$ python -q
>>> import numpy as np
>>> import numpy.linalg as la
>>> np.set_printoptions(suppress=True, linewidth=120)
>>> M = np.load("case12.npy")
>>> print(M)
[[4. 1. 0.]
 [0. 4. 1.]
 [0. 0. 4.]]
>>> proj = np.triu(np.array([[4, 3, 5], [2, 0, 5], [-4, -5, 5]]), 1) + np.eye(3)
>>> Y = proj @ M @ la.inv(proj)
>>> print(la.matrix_rank(Y))
3
>>> print(round(float(la.det(Y)), 2))
64.0
>>> print(np.trace(Y), np.trace(M))
12.0 12.0
>>> print(round(float(la.eigvals(M).sum().real), 2))
12.0
>>> print(round(la.det(2 * M), 2), round(float(la.det(M)), 2))
512.0 64.0
>>> W0 = np.loadtxt("mat.csv", delimiter=",")
>>> print(W0)
[[-2. -7. -1.  7.  1.]
 [-7. -6. -5.  8.  0.]
 [-1. -5. -8.  0.  3.]
 [ 7.  8.  0. -6.  3.]
 [ 1.  0.  3.  3. -2.]]
>>> t = np.radians(45)
>>> Rm = np.eye(5)
>>> Rm[0, 0] = Rm[4, 4] = np.cos(t)
>>> Rm[0, 4], Rm[4, 0] = -np.sin(t), np.sin(t)
>>> print(Rm.round(2))
[[ 0.71  0.    0.    0.   -0.71]
 [ 0.    1.    0.    0.    0.  ]
 [ 0.    0.    1.    0.    0.  ]
 [ 0.    0.    0.    1.    0.  ]
 [ 0.71  0.    0.    0.    0.71]]
>>> Y = W0 @ Rm.T
>>> print(np.allclose(la.norm(W0, axis=1), la.norm(Y, axis=1)))
True
>>> print(Y.round(2))
[[-2.12 -7.   -1.    7.   -0.71]
 [-4.95 -6.   -5.    8.   -4.95]
 [-2.83 -5.   -8.    0.    1.41]
 [ 2.83  8.    0.   -6.    7.07]
 [ 2.12  0.    3.    3.   -0.71]]
>>> print(np.round(la.svd(W0, compute_uv=False), 2), np.round(la.svd(Y, compute_uv=False), 2))
[20.64  9.93  4.5   3.37  1.3 ] [20.64  9.93  4.5   3.37  1.3 ]
>>> A = np.load("sample2.npy")
>>> print(A)
[[1 0 0]
 [2 1 0]
 [2 1 1]]
>>> proj = np.triu(np.array([[0, 3, 2], [3, 0, 2], [3, 0, 0]]), 1) + np.eye(3)
>>> Y = proj @ A @ la.inv(proj)
>>> print(np.trace(Y), np.trace(A))
3.0 3
>>> print(la.matrix_rank(Y))
3
>>> print(proj @ A - A @ proj)
[[10.  2.  0.]
 [ 4. -4. -4.]
 [ 0. -6. -6.]]
>>> print(round(float(la.det(Y)), 2))
1.0
>>> print(np.round(np.poly(Y), 2))
[ 1. -3.  3. -1.]
>>> f = np.array([-2, 1, 4])
>>> Y = A + np.outer(f, np.eye(3)[0])
>>> print(np.round(la.det(Y) / la.det(A), 2), round(float(1 + la.solve(A, f)[0]), 2))
-1.0 -1.0
>>> print(la.matrix_rank(la.inv(Y) - la.inv(A), tol=1e-8))
1
>>> print(la.matrix_rank(Y - A))
1
>>> rng = np.random.default_rng(5)
>>> Y = A + rng.integers(-2, 3, (3, 1)) @ rng.integers(-2, 3, (1, 3))
>>> print(Y)
[[ 3  0  0]
 [ 6  1  0]
 [-2  1  1]]
>>> print(la.matrix_rank(Y - A, tol=1e-8))
1
>>> print(np.round(la.svd(Y - A, compute_uv=False), 2))
[6. 0. 0.]
>>> print(np.abs(Y - A).sum(axis=1))
[2 4 4]
>>> arr = np.loadtxt("test17.csv", delimiter=",")
>>> print(arr)
[[13. -4. -5. -4.  0. -8.]
 [-4.  2.  3.  2.  2.  3.]
 [-5.  3.  6.  5.  2.  4.]
 [-4.  2.  5.  7.  0.  4.]
 [ 0.  2.  2.  0.  8.  2.]
 [-8.  3.  4.  4.  2.  6.]]
>>> # looks like rank 4
>>> print(la.matrix_rank(arr, rtol=0.1))
3
>>> print([round(float(x), 2) for x in la.svd(arr, compute_uv=False)[:3]])
[25.84, 8.74, 6.02]
>>> print(np.round(la.norm(arr, 2) / la.norm(arr), 2))
0.92
>>> print(la.lstsq(arr[:-1].T, arr[-1])[2])
4
>>> print(np.round(np.trace(la.pinv(arr) @ arr), 2))
4.0
>>> print(np.allclose(arr[:-1].T @ la.lstsq(arr[:-1].T, arr[-1])[0], arr[-1]))
True
>>> print(np.abs(np.diag(la.qr(arr)[1])) > 1e-9)
[ True  True  True  True False False]
>>> E = np.load("x.npy")
>>> print(E)
[[ 20  10 -10   0   0   0]
 [ 15  10 -20   0   0   0]
 [  5 -20 -15   0   0   0]
 [  0   0   0   8   4  -4]
 [  0   0   0   6   4  -8]
 [  0   0   0   2  -8  -6]]
>>> left, sv, vt = la.svd(E, full_matrices=False)
>>> print(np.round(vt @ vt.T, 2) + 0)
[[1. 0. 0. 0. 0. 0.]
 [0. 1. 0. 0. 0. 0.]
 [0. 0. 1. 0. 0. 0.]
 [0. 0. 0. 1. 0. 0.]
 [0. 0. 0. 0. 1. 0.]
 [0. 0. 0. 0. 0. 1.]]
>>> print((sv > 1e-8).sum())
6
>>> print(np.round(left.T @ E @ vt.T, 2) + 0)
[[36.15  0.    0.    0.    0.    0.  ]
 [ 0.   24.9   0.    0.    0.    0.  ]
 [ 0.    0.   14.46  0.    0.    0.  ]
 [ 0.    0.    0.    9.96  0.    0.  ]
 [ 0.    0.    0.    0.    6.94  0.  ]
 [ 0.    0.    0.    0.    0.    2.78]]
>>> print(np.round(np.abs(vt[0]), 2))
[0.69 0.24 0.68 0.   0.   0.  ]
>>> print(np.abs(left[:, 0]).round(6).argmax())
1
>>> print(np.round(left.T @ left, 2) + 0)
[[1. 0. 0. 0. 0. 0.]
 [0. 1. 0. 0. 0. 0.]
 [0. 0. 1. 0. 0. 0.]
 [0. 0. 0. 1. 0. 0.]
 [0. 0. 0. 0. 1. 0.]
 [0. 0. 0. 0. 0. 1.]]
>>> print(np.round(np.cumsum(sv ** 2) / np.sum(sv ** 2), 2))
[0.57 0.84 0.93 0.98 1.   1.  ]
>>> print(left.shape, sv.shape, vt.shape)
(6, 6) (6,) (6, 6)
